In [1]: import numpy as np

In [2]: from numpy import linalg as LA

In [3]: np.set_printoptions(precision=3, suppress=True, linewidth=120, legacy="1.25")

In [4]: X = np.load("sample13.npy")

In [5]: X
Out[5]: 
array([[  4.074,  -5.149,  -9.399, -10.458,  20.181],
       [  5.578,  -4.159,  -8.856, -10.603,  21.13 ],
       [  3.905,  -5.508, -10.444,  -9.905,  19.721],
       [  4.721,  -4.901,  -8.936, -11.475,  18.711],
       [  6.235,  -3.665, -11.219,  -9.178,  19.159],
       [  5.072,  -5.289, -10.537,  -9.817,  20.019],
       [  5.641,  -4.082, -10.28 ,  -8.468,  18.877],
       [  5.984,  -4.555, -10.614, -10.543,  20.719],
       [  4.697,  -3.83 , -11.925,  -9.168,  19.807],
       [  6.231,  -5.328, -10.193,  -8.068,  20.097],
       [  4.571,  -7.167,  -9.591,  -8.728,  19.915],
       [  2.96 ,  -6.463, -10.238,  -9.889,  17.343],
       [  4.152,  -4.903, -10.104, -11.012,  18.694],
       [  5.218,  -4.31 ,  -8.496, -10.909,  17.211],
       [  5.729,  -4.676,  -9.763,  -8.142,  20.108],
       [  5.244,  -3.636, -10.741, -11.587,  19.581],
       [  5.143,  -5.288, -10.737,  -9.331,  20.532],
       [  6.394,  -6.488,  -9.931, -12.017,  19.427],
       [  4.507,  -4.677, -10.2  ,  -9.407,  20.644],
       [  4.612,  -4.167, -10.497, -10.625,  21.007],
       [  5.883,  -3.873, -10.463,  -9.946,  18.571],
       [  4.951,  -4.333,  -9.65 ,  -9.985,  19.801],
       [  4.75 ,  -3.437, -10.318, -10.319,  20.987]])

In [6]: Ac = X - X.mean(axis=0)

In [7]: vecs = LA.svd(Ac)[2][:1]

In [8]: B = Ac - Ac @ vecs.T @ vecs

In [9]: LA.norm(B, axis=1).round(6).argmax()
Out[9]: 10

In [10]: B.std(axis=0)
Out[10]: array([0.735, 0.848, 0.641, 0.844, 0.703])

In [11]: Ac = (X - X.mean(axis=0)) / X.std(axis=0)

In [12]: Ac.std(axis=0)
Out[12]: array([1., 1., 1., 1., 1.])

In [13]: coef = LA.lstsq(np.delete(Ac, 4, axis=1), Ac[:, 4])[0]

In [14]: coef
Out[14]: array([ 0.142,  0.089, -0.142,  0.095])

In [15]: np.abs(coef).argmax()
Out[15]: 2

In [16]: x = np.array([-5, 7, 5, 8, 9])

In [17]: y = X @ x

In [18]: np.round(LA.pinv(X) @ X, 3) + 0
Out[18]: 
array([[1., 0., 0., 0., 0.],
       [0., 1., 0., 0., 0.],
       [0., 0., 1., 0., 0.],
       [0., 0., 0., 1., 0.],
       [0., 0., 0., 0., 1.]])

In [19]: LA.lstsq(X, y)[0]
Out[19]: array([-5.,  7.,  5.,  8.,  9.])

In [20]: rng = np.random.default_rng(23706)

In [21]: y = y + 0.1 * rng.normal(size=23)

In [22]: y
Out[22]: 
array([ -5.267,   4.162, -12.134, -25.924, -13.825, -13.625,  -6.111, -12.731,  -4.945,  -3.069, -11.439, -34.177,
       -25.567, -31.157,   5.697, -21.896,  -6.195, -48.57 ,   4.262,  -0.775, -21.497,  -5.003,   6.917])

In [23]: coef, *_ = LA.lstsq(X, y)

In [24]: [round(float(LA.norm(LA.solve(X.T @ X + lam * np.eye(5), X.T @ y))), 2) for lam in (0, 1, 10, 100)]
Out[24]: [15.68, 14.71, 9.77, 2.58]

In [25]: coef
Out[25]: array([-5.037,  6.996,  5.028,  8.03 ,  9.038])
